% python3 -q
>>> import numpy as np
>>> import numpy.linalg as la
>>> np.set_printoptions(precision=1, suppress=True, linewidth=120)
>>> W0 = np.load("block15.npy")
>>> W0
array([[3, 0, 0, 0, 0],
       [0, 0, 0, 0, 3],
       [0, 0, 2, 0, 0],
       [0, 0, 0, 0, 0],
       [0, 1, 0, 0, 0]])
>>> rng = np.random.default_rng(310582)
>>> labels = rng.permutation(5)
>>> labels
array([2, 3, 4, 1, 0])
>>> Y = W0[labels][:, labels]
>>> print(np.trace(Y))
5
>>> np.round(la.det(Y), 1), round(la.det(W0[labels]), 1)
(np.float64(0.0), np.float64(0.0))
>>> W = np.array([[1, -3], [3, 3], [-2, 3], [-3, -3], [0, 2]])
>>> c = np.array([-7, -4])
>>> hid = np.maximum(W0 @ W + c, 0)
>>> (hid > 0).mean(axis=0)
array([0. , 0.4])
>>> (hid > 0).astype(int)
array([[0, 0],
       [0, 1],
       [0, 1],
       [0, 0],
       [0, 0]])
>>> hid
array([[0, 0],
       [0, 2],
       [0, 2],
       [0, 0],
       [0, 0]])
>>> Z = np.array([[-4, -3], [0, -4]])
>>> (hid @ Z).round(6).argmax(axis=1)
array([0, 0, 0, 0, 0])
>>> W @ Z
array([[ -4,   9],
       [-12, -21],
       [  8,  -6],
       [ 12,  21],
       [  0,  -8]])
>>> [round(float(x), 1) for x in la.svd(W0, compute_uv=False)[:3]]
[3.0, 3.0, 2.0]
>>> la.cond(W0) > 100
np.True_
>>> Uu, sv, vt = la.svd(W0, full_matrices=False)
>>> Uu.T @ W0 @ vt.T
array([[3., 0., 0., 0., 0.],
       [0., 3., 0., 0., 0.],
       [0., 0., 2., 0., 0.],
       [0., 0., 0., 1., 0.],
       [0., 0., 0., 0., 0.]])
>>> np.round(np.sqrt((sv ** 2).sum()), 1), round(la.norm(W0), 1)
(np.float64(4.8), np.float64(4.8))
>>> print(sv / sv[0])
[1.  1.  0.7 0.3 0. ]
>>> np.allclose(Uu * sv @ vt, W0)
True
>>> vt @ vt.T
array([[1., 0., 0., 0., 0.],
       [0., 1., 0., 0., 0.],
       [0., 0., 1., 0., 0.],
       [0., 0., 0., 1., 0.],
       [0., 0., 0., 0., 1.]])
